$ python -q
>>> import numpy as np
>>> np.set_printoptions(precision=1, suppress=True, linewidth=160, legacy="1.25")
>>> def rd(a):
...     return np.round(a, 1) + 0
... 
>>> E = np.load("test10.npy")
>>> E
array([[ 0, -1, -3],
       [ 0, -3, -3],
       [ 0,  0,  2]])
>>> rk = np.linalg.matrix_rank(E)
>>> rk
2
>>> null = np.linalg.svd(E)[2][rk:].T
>>> [int(np.linalg.matrix_rank(np.delete(E, i, axis=0))) for i in range(3)]
[2, 2, 2]
>>> null @ null.T
array([[1., 0., 0.],
       [0., 0., 0.],
       [0., 0., 0.]])
>>> [int(np.linalg.matrix_rank(E[:i])) for i in range(1, len(E) + 1)]
[1, 2, 2]
>>> left, sv, Vt = np.linalg.svd(E)
>>> evecs = Vt[:(sv > 1e-8).sum()]
>>> rng = np.random.default_rng(398)
>>> vec = E[0] + -1 * E[1] + rng.integers(2) * np.eye(3)[0]
>>> vec
array([1., 2., 0.])
>>> rd(evecs.T @ evecs)
array([[0., 0., 0.],
       [0., 1., 0.],
       [0., 0., 1.]])
>>> rd(np.linalg.norm(vec - evecs.T @ evecs @ vec))
1.0
>>> rd(np.diag(evecs.T @ evecs))
array([0., 1., 1.])
>>> rd(np.linalg.svd(E, compute_uv=False))
array([5.4, 1.6, 0. ])
>>> np.unravel_index(np.abs(E).argmax(), E.shape)
(0, 2)
>>> E.sum(axis=1)
array([-4, -6,  2])
>>> np.linalg.matrix_rank(E)
2
>>> rd(E.mean(axis=0))
array([ 0. , -1.3, -1.3])
>>> np.abs(E).max()
3
>>> E - E[0]
array([[ 0,  0,  0],
       [ 0, -2,  0],
       [ 0,  1,  5]])
>>> left, sv, Vt = np.linalg.svd(E)
>>> rd(sv)
array([5.4, 1.6, 0. ])
>>> Y = left[:, :2] @ np.diag(sv[:2]) @ Vt[:2]
>>> rd(np.linalg.norm(E - Y, 2)), sv[2]
(0.0, 0.0)
>>> np.linalg.matrix_rank(Y)
2
>>> X = np.load("block2.npy")
>>> X
array([[ 0,  0,  2,  2,  0, -1, -1],
       [-1,  0,  0,  2,  2,  0, -1],
       [-1, -1,  0,  0,  2,  2,  0],
       [ 0, -1, -1,  0,  0,  2,  2],
       [ 2,  0, -1, -1,  0,  0,  2],
       [ 2,  2,  0, -1, -1,  0,  0],
       [ 0,  2,  2,  0, -1, -1,  0]])
>>> np.argsort(-np.linalg.norm(E, axis=0).round(6), kind="stable")[:3]
array([2, 1, 0])
>>> [round(float(x), 1) for x in np.linalg.svd(E, compute_uv=False)[:3]]
[5.4, 1.6, 0.0]
>>> idx = rng.permutation(7)
>>> idx
array([1, 5, 0, 2, 3, 4, 6])
>>> Y = X[idx][:, idx]
>>> np.trace(Y)
0
>>> Y
array([[ 0,  0, -1,  0,  2,  2, -1],
       [ 2,  0,  2,  0, -1, -1,  0],
       [ 0, -1,  0,  2,  2,  0, -1],
       [-1,  2, -1,  0,  0,  2,  0],
       [-1,  2,  0, -1,  0,  0,  2],
       [ 0,  0,  2, -1, -1,  0,  2],
       [ 2, -1,  0,  2,  0, -1,  0]])
>>> rd(np.linalg.det(Y)), rd(np.linalg.det(X[idx]))
(254.0, -254.0)
>>> rd(np.sort(np.abs(np.linalg.eigvals(Y))))
array([1.1, 1.1, 2. , 2. , 2. , 5.3, 5.3])
>>> np.diag(Y)
array([0, 0, 0, 0, 0, 0, 0])
>>> (X @ X)[0]
array([-4, -8, -4,  1,  6,  9,  4])
>>> np.allclose(X @ X.T, X.T @ X)
True
>>> X @ (-1.0) ** np.arange(7)
array([ 0., -2.,  0.,  0.,  4.,  0.,  0.])
>>> th = np.radians(18)
>>> Rm = np.eye(7)
>>> Rm[5, 5] = Rm[6, 6] = np.cos(th)
>>> Rm[5, 6], Rm[6, 5] = -np.sin(th), np.sin(th)
>>> rd(Rm)
array([[ 1. ,  0. ,  0. ,  0. ,  0. ,  0. ,  0. ],
       [ 0. ,  1. ,  0. ,  0. ,  0. ,  0. ,  0. ],
       [ 0. ,  0. ,  1. ,  0. ,  0. ,  0. ,  0. ],
       [ 0. ,  0. ,  0. ,  1. ,  0. ,  0. ,  0. ],
       [ 0. ,  0. ,  0. ,  0. ,  1. ,  0. ,  0. ],
       [ 0. ,  0. ,  0. ,  0. ,  0. ,  1. , -0.3],
       [ 0. ,  0. ,  0. ,  0. ,  0. ,  0.3,  1. ]])
>>> Y = X @ Rm.T
>>> rd(np.abs(Y - X).max(axis=0))
array([0. , 0. , 0. , 0. , 0. , 0.7, 0.6])
>>> np.allclose(X @ X.T, Y @ Y.T)
True
>>> rd(np.linalg.svd(X, compute_uv=False)), rd(np.linalg.svd(Y, compute_uv=False))
(array([5.3, 5.3, 2. , 2. , 2. , 1.1, 1.1]), array([5.3, 5.3, 2. , 2. , 2. , 1.1, 1.1]))
>>> rd(Y)
array([[ 0. ,  0. ,  2. ,  2. ,  0. , -0.6, -1.3],
       [-1. ,  0. ,  0. ,  2. ,  2. ,  0.3, -1. ],
       [-1. , -1. ,  0. ,  0. ,  2. ,  1.9,  0.6],
       [ 0. , -1. , -1. ,  0. ,  0. ,  1.3,  2.5],
       [ 2. ,  0. , -1. , -1. ,  0. , -0.6,  1.9],
       [ 2. ,  2. ,  0. , -1. , -1. ,  0. ,  0. ],
       [ 0. ,  2. ,  2. ,  0. , -1. , -1. , -0.3]])
>>> A = np.tril(np.array([[-1, -1, -2, -3, -3],
...     [1, -2, -2, 2, -3],
...     [1, 3, 0, -1, -2],
...     [3, -2, 3, -2, 0],
...     [-1, -2, 2, -3, 1]]), -1) + np.eye(5, dtype=int)
>>> A
array([[ 1,  0,  0,  0,  0],
       [ 1,  1,  0,  0,  0],
       [ 1,  3,  1,  0,  0],
       [ 3, -2,  3,  1,  0],
       [-1, -2,  2, -3,  1]])
>>> left, sv, Vt = np.linalg.svd(A)
>>> rd(sv)
array([5.1, 4.5, 3. , 0.9, 0. ])
>>> Y = left[:, :4] @ np.diag(sv[:4]) @ Vt[:4]
>>> rd(np.linalg.norm(A - Y, 2)), rd(sv[4])
(0.0, 0.0)
>>> np.linalg.matrix_rank(A, rtol=0.05)
4
>>> rd(np.linalg.norm(A - Y) / np.linalg.norm(A))
0.0
>>> W0 = np.load("out4.npy")
>>> rd(W0)
array([[1. , 0. , 0. , 0. , 0. , 0. ],
       [0. , 1. , 0. , 0. , 0. , 0. ],
       [0.2, 0. , 0.2, 0.2, 0. , 0.2],
       [0. , 0. , 0. , 1. , 0. , 0. ],
       [0. , 0.3, 0. , 0.3, 0.3, 0. ],
       [0. , 0. , 0.5, 0. , 0. , 0.5]])
>>> vec = np.array([1, 0, 3, 2, 2, 3, 1])
>>> rhs = X @ vec
>>> rhs
array([ 6,  6,  9,  5, -1, -2,  1])
>>> rd(np.linalg.solve(X, rhs + X[:, 5]))
array([1., 0., 3., 2., 2., 4., 1.])
>>> rd(np.linalg.solve(X.T, X[1]))
array([0., 1., 0., 0., 0., 0., 0.])
>>> rd(np.linalg.solve(X, 3 * rhs))
array([3., 0., 9., 6., 6., 9., 3.])
>>> rd(np.linalg.solve(X, X[:, 4]))
array([0., 0., 0., 0., 1., 0., 0.])
>>> rd(np.linalg.solve(X, rhs))
array([1., 0., 3., 2., 2., 3., 1.])
>>> def softmax(z):
...     e = np.exp(z - z.max(axis=-1, keepdims=True))
...     return e / e.sum(axis=-1, keepdims=True)
... 
>>> rd(softmax(10 * W0[5]))
array([0. , 0. , 0.5, 0. , 0. , 0.5])
>>> att = W0 @ W0.T / np.sqrt(6)
>>> rd(softmax(att)[5] @ W0)
array([0.2, 0.2, 0.1, 0.3, 0.1, 0.1])
>>> softmax(att).round(6).argmax(axis=1)
array([0, 1, 0, 3, 1, 5])
>>> Y = X / np.linalg.norm(X, axis=1, keepdims=True)
>>> G = Y @ Y.T
>>> G[1]
array([ 0.5,  1. ,  0.5, -0.2, -0.6, -0.6, -0.2])
>>> rd(np.linalg.norm(Y, axis=1))
array([1., 1., 1., 1., 1., 1., 1.])
>>> (np.abs(G) > 0.9).astype(int)
array([[1, 0, 0, 0, 0, 0, 0],
       [0, 1, 0, 0, 0, 0, 0],
       [0, 0, 1, 0, 0, 0, 0],
       [0, 0, 0, 1, 0, 0, 0],
       [0, 0, 0, 0, 1, 0, 0],
       [0, 0, 0, 0, 0, 1, 0],
       [0, 0, 0, 0, 0, 0, 1]])
>>> (G - 2 * np.eye(7)).round(6).argmax(axis=1)
array([1, 0, 1, 2, 3, 4, 0])
>>> np.argwhere(np.triu(np.abs(G) > 0.95, 1))
array([], shape=(0, 2), dtype=int64)
>>> left, sv, Vt = np.linalg.svd(W0)
>>> rd(sv)
array([1.1, 1. , 1. , 0.8, 0.3, 0. ])
>>> Y = left[:, :5] @ np.diag(sv[:5]) @ Vt[:5]
>>> rd(np.linalg.norm(W0 - Y) / np.linalg.norm(W0))
0.0
>>> rd(Y)
array([[1. , 0. , 0. , 0. , 0. , 0. ],
       [0. , 1. , 0. , 0. , 0. , 0. ],
       [0.2, 0. , 0.2, 0.2, 0. , 0.2],
       [0. , 0. , 0. , 1. , 0. , 0. ],
       [0. , 0.3, 0. , 0.3, 0.3, 0. ],
       [0. , 0. , 0.5, 0. , 0. , 0.5]])
>>> np.linalg.matrix_rank(Y)
5
>>> rd(np.abs(W0 - Y).max())
0.0
>>> np.unique(W0.round(6), axis=0).shape
(6, 6)
>>> rd(W0 @ np.linalg.pinv(W0) @ W0)
array([[1. , 0. , 0. , 0. , 0. , 0. ],
       [0. , 1. , 0. , 0. , 0. , 0. ],
       [0.2, 0. , 0.2, 0.2, 0. , 0.2],
       [0. , 0. , 0. , 1. , 0. , 0. ],
       [0. , 0.3, 0. , 0.3, 0.3, 0. ],
       [0. , 0. , 0.5, 0. , 0. , 0.5]])
>>> np.allclose(W0[:-1].T @ np.linalg.lstsq(W0[:-1].T, W0[-1])[0], W0[-1])
True
>>> np.abs(np.diag(np.linalg.qr(W0)[1])) > 1e-9
array([ True,  True,  True,  True,  True, False])
>>> np.linalg.lstsq(W0[:-1].T, W0[-1])[2]
5
>>> K = np.load("case19.npy")
>>> K
array([[ 0.,  4., -2.,  3., -2., -1., -1.],
       [-1., -5.,  0., -4., -2., -2.,  0.],
       [-2., -4., -2.,  5.,  0., -3.,  3.],
       [-2.,  4.,  2., -2.,  0.,  1., -2.],
       [ 0.,  0.,  0.,  0.,  0.,  2., -2.],
       [ 0.,  0.,  0.,  0.,  0., -2., -1.],
       [ 0.,  0.,  0.,  0., -3., -3.,  2.]])
>>> Y = np.array([[2, 1], [2, 0], [0, 1], [0, 0], [2, 1], [2, 0], [0, 2]])
>>> Y.T @ K.T
array([[  2., -20., -18.,   6.,   4.,  -4., -12.],
       [ -6.,  -3.,   2.,  -4.,  -4.,  -2.,   1.]])
>>> np.einsum("ij->j", K)
array([-5., -1., -2.,  2., -7., -8., -1.])
>>> np.linalg.matrix_rank(np.vstack([K, Y.T]))
7
>>> Y @ K
Traceback (most recent call last):
  File "<python-input-104>", line 1, in <module>
    Y @ K
    ~~^~~
ValueError: matmul: Input operand 1 has a mismatch in its core dimension 0, with gufunc signature (n?,k),(k,m?)->(n?,m?) (size 7 is different from 2)
>>> mat = np.load("arr.npy")
>>> mat
array([[-2.2, -1.4,  2. , -1.4, -2.1,  2.7,  1.2, -1.2, -0.4],
       [ 2.2,  0.8, -2.5,  1.1,  2.1, -3.3, -0.7,  0.9,  0.4],
       [-4.3, -2. ,  3.9, -1.8, -3.9,  5.6,  2.1, -2.1,  0.6],
       [ 2. ,  0.3, -1.7,  1.1,  2.3, -3.1, -1. ,  0.7,  0.5]])
>>> rd(np.linalg.norm(mat[3], 1)), rd(np.linalg.norm(mat[3], np.inf))
(12.7, 3.1)
>>> rd(np.linalg.norm(mat) ** 2 / np.linalg.norm(mat, 2) ** 2)
1.0
>>> rd(np.linalg.norm(mat, axis=1))
array([5.2, 5.4, 9.8, 5. ])
>>> rd(np.linalg.norm(mat, axis=0))
array([5.7, 2.6, 5.3, 2.8, 5.4, 7.7, 2.7, 2.7, 1. ])
>>> rd(np.linalg.norm(mat, 1)), rd(np.linalg.norm(mat, np.inf))
(14.7, 26.3)
>>> left, sv, Vt = np.linalg.svd(mat)
>>> np.argmax(sv[:-1] / (sv[1:] + 1e-6)) + 1
1
>>> rd(sv)
array([13.3,  1.2,  0.8,  0.6])
>>> Y = left[:, :1] @ np.diag(sv[:1]) @ Vt[:1]
>>> rd(np.linalg.norm(mat - Y, 2)), rd(sv[1])
(1.2, 1.2)
>>> np.linalg.matrix_rank(mat, rtol=0.05)
3
>>> J = np.array([[2, 3, 4, 5, 6, 7],
...     [8, 9, 10, 11, 12, 13],
...     [14, 15, 16, 17, 18, 19],
...     [20, 21, 22, 23, 24, 25],
...     [26, 27, 28, 29, 30, 31],
...     [32, 33, 34, 35, 36, 37],
...     [38, 39, 40, 41, 42, 43],
...     [44, 45, 46, 47, 48, 49]])
>>> rd(np.linalg.norm(J, 2) / np.linalg.norm(J))
1.0
>>> np.argsort(-np.linalg.norm(J, axis=0).round(6), kind="stable")[:3]
array([5, 4, 3])
>>> np.linalg.matrix_rank(J, rtol=0.1)
1
>>> th = np.radians(30)
>>> Rm = np.eye(6)
>>> Rm[1, 1] = Rm[5, 5] = np.cos(th)
>>> Rm[1, 5], Rm[5, 1] = -np.sin(th), np.sin(th)
>>> rd(Rm)
array([[ 1. ,  0. ,  0. ,  0. ,  0. ,  0. ],
       [ 0. ,  0.9,  0. ,  0. ,  0. , -0.5],
       [ 0. ,  0. ,  1. ,  0. ,  0. ,  0. ],
       [ 0. ,  0. ,  0. ,  1. ,  0. ,  0. ],
       [ 0. ,  0. ,  0. ,  0. ,  1. ,  0. ],
       [ 0. ,  0.5,  0. ,  0. ,  0. ,  0.9]])
>>> Y = J @ Rm.T
>>> np.allclose(J @ J.T, Y @ Y.T)
True
>>> vec = np.array([3, -1, 1, -1, 3, 3])
>>> rhs = Rm @ vec
>>> rd(rhs)
array([ 3. , -2.4,  1. , -1. ,  3. ,  2.1])
>>> rd(np.linalg.solve(Rm, rhs + Rm[:, 1]))
array([ 3.,  0.,  1., -1.,  3.,  3.])
>>> rd(np.linalg.solve(Rm, Rm[:, 2]))
array([0., 0., 1., 0., 0., 0.])
>>> rd(np.linalg.solve(Rm.T, Rm[0]))
array([1., 0., 0., 0., 0., 0.])
>>> rd(np.linalg.solve(Rm, rhs))
array([ 3., -1.,  1., -1.,  3.,  3.])
>>> G = J.T @ J
>>> np.diag(G)
array([5744, 6120, 6512, 6920, 7344, 7784])
>>> np.linalg.matrix_rank(G)
2
>>> (J @ J.T).shape
(8, 8)
>>> rd(np.linalg.svd(J, compute_uv=False) ** 2)
array([40392.6,    31.4,     0. ,     0. ,     0. ,     0. ])
>>> np.trace(G), (J ** 2).sum()
(40424, 40424)
>>> arr = np.loadtxt("sample17.csv", delimiter=",")
>>> arr
array([[  0.7,  -1.8,  -1.2,  -0.1,   0.4,  -0.2],
       [ -0.1,   1.7,  -0.1,   2. ,   0.4,   0.3],
       [  0.8,   0.7,   1.1,  -0.5,   0.4,  -1.7],
       [ -0.8,   0.2,   1.2,   0.3,   0.7,  -0.2],
       [ -1.9,  -0.6,   0.5,  -0.7,  -1.1,   1.4],
       [ -0.1,   1. ,  -0.5,  -1.5,  -0.4,   0.1],
       [  1.1,   0.6,  -0.5,   0.5,  -2. ,   0.4],
       [  0.1,  -0.2,   1.5,  -0.2,   1.2,   0.3],
       [  0.3,   0.2,   0.2,   0.2,  -0.1,  -1. ],
       [ -2. ,  -1.5,   0.8,   1.1,   0.2,   0.7],
       [ -0.7,  -0.1,  -0.5,   1.6,   1. ,  -0.2],
       [ -1.9,   1.3,  -0.1,  -0.1,  -0.6,  -1.8],
       [  0. , -32. ,   4. ,  -2. ,   6. ,  -2. ],
       [  0.7,  -1.6,   0.1,  -1. ,  -1.7,   0.2],
       [  1.1,   1.1,  -0.1,  -0.1,  -0.2,   0.7],
       [ -0.5,   1.2,   1.2,   1.1,   0.4,  -0.5],
       [  0.5,   0.7,  -1.3,  -0.4,  -2.1,  -0.3],
       [ -0.2,   0. ,   0. ,  -0.5,   0.2,  -0.9],
       [  0.5,  -0.3,  -0.6,  -0.9,  -0.2,   0.6],
       [  1.6,  -1. ,  -0.3,  -0.2,   0.3,   0.7],
       [  0.9,  -1.9,  -0.9,   0.7,   1.3,   1.1],
       [  0.7,  -1.3,  -0.3,  -0.2,  -0.7,  -0.1]])
>>> Xs = arr - arr.mean(axis=0)
>>> evecs = np.linalg.svd(Xs)[2][:1]
>>> Y = Xs - Xs @ evecs.T @ evecs
>>> rd(np.linalg.norm(Y) / np.linalg.norm(Xs))
0.3
